$ python3 -q
>>> import numpy as np
>>> np.set_printoptions(precision=1, suppress=True, linewidth=100)
>>> data = np.array([[0, 1, 0, 1, 1],
...     [1, 0, 0, 1, 0],
...     [0, 0, 0, 0, 0],
...     [1, 1, 0, 0, 0],
...     [1, 0, 0, 0, 0]])
>>> print(data)
[[0 1 0 1 1]
 [1 0 0 1 0]
 [0 0 0 0 0]
 [1 1 0 0 0]
 [1 0 0 0 0]]
>>> print(np.sort(np.linalg.eigvals(data).real))
[-1.5 -1.   0.   0.3  2.2]
>>> print((data != 0).astype(int))
[[0 1 0 1 1]
 [1 0 0 1 0]
 [0 0 0 0 0]
 [1 1 0 0 0]
 [1 0 0 0 0]]
>>> print(np.round(np.linalg.det(data), 1))
0.0
>>> print(np.flatnonzero(np.linalg.matrix_power((data != 0) + (data.T != 0) + np.eye(5), 5)[4]))
[0 1 3 4]
>>> M = np.load("m.npy")
>>> print(M)
[[-1  2 -2  3]
 [ 3  2  3  3]
 [-4  0 -5  0]]
>>> print(np.argsort(-np.linalg.norm(M, axis=0).round(6), kind="stable")[:3])
[2 0 3]
>>> print(np.linalg.matrix_rank(M, rtol=0.1))
2
>>> A2 = M / np.linalg.norm(M, axis=1, keepdims=True)
>>> C2 = A2 @ A2.T
>>> print(C2)
[[ 1.   0.2  0.5]
 [ 0.2  1.  -0.8]
 [ 0.5 -0.8  1. ]]
>>> print((C2 - 2 * np.eye(3)).round(6).argmax(axis=1))
[2 0 0]
>>> C = 5 * np.array([[0.7, -0.5, -0.8], [-0.3, -0.3, -0.1], [-1.7, 1.4, 1.5]])
>>> rng = np.random.default_rng(44)
>>> z = rng.integers(0, 3, 22)
>>> K = C[z] + rng.normal(size=(22, 3))
>>> print(K)
[[-8.3  6.3  7.8]
 [ 4.2 -2.3 -4.8]
 [-8.2  7.4  8.3]
 [ 4.2 -3.4 -4.5]
 [-0.9 -3.2  0.3]
 [-2.3 -1.9  0.9]
 [ 3.4 -2.8 -3.7]
 [-8.6  6.4  7.7]
 [ 0.6 -0.6 -0.1]
 [ 3.8 -1.7 -3.4]
 [-9.4  7.5  7.6]
 [-6.8  6.8  8.8]
 [ 2.3 -2.2 -4.7]
 [ 2.6 -1.7 -5. ]
 [ 3.4 -3.2 -3.6]
 [-1.2 -3.7  0.2]
 [-2.1  0.5  0.4]
 [-7.5  4.6  9.3]
 [-8.4  5.7  7.8]
 [-0.2 -3.   0.6]
 [-1.8 -2.  -0.9]
 [-9.3  7.2  7.8]]
>>> print(np.allclose(M[:-1].T @ np.linalg.lstsq(M[:-1].T, M[-1])[0], M[-1]))
True
>>> print(np.linalg.lstsq(M[:-1].T, M[-1])[2])
2
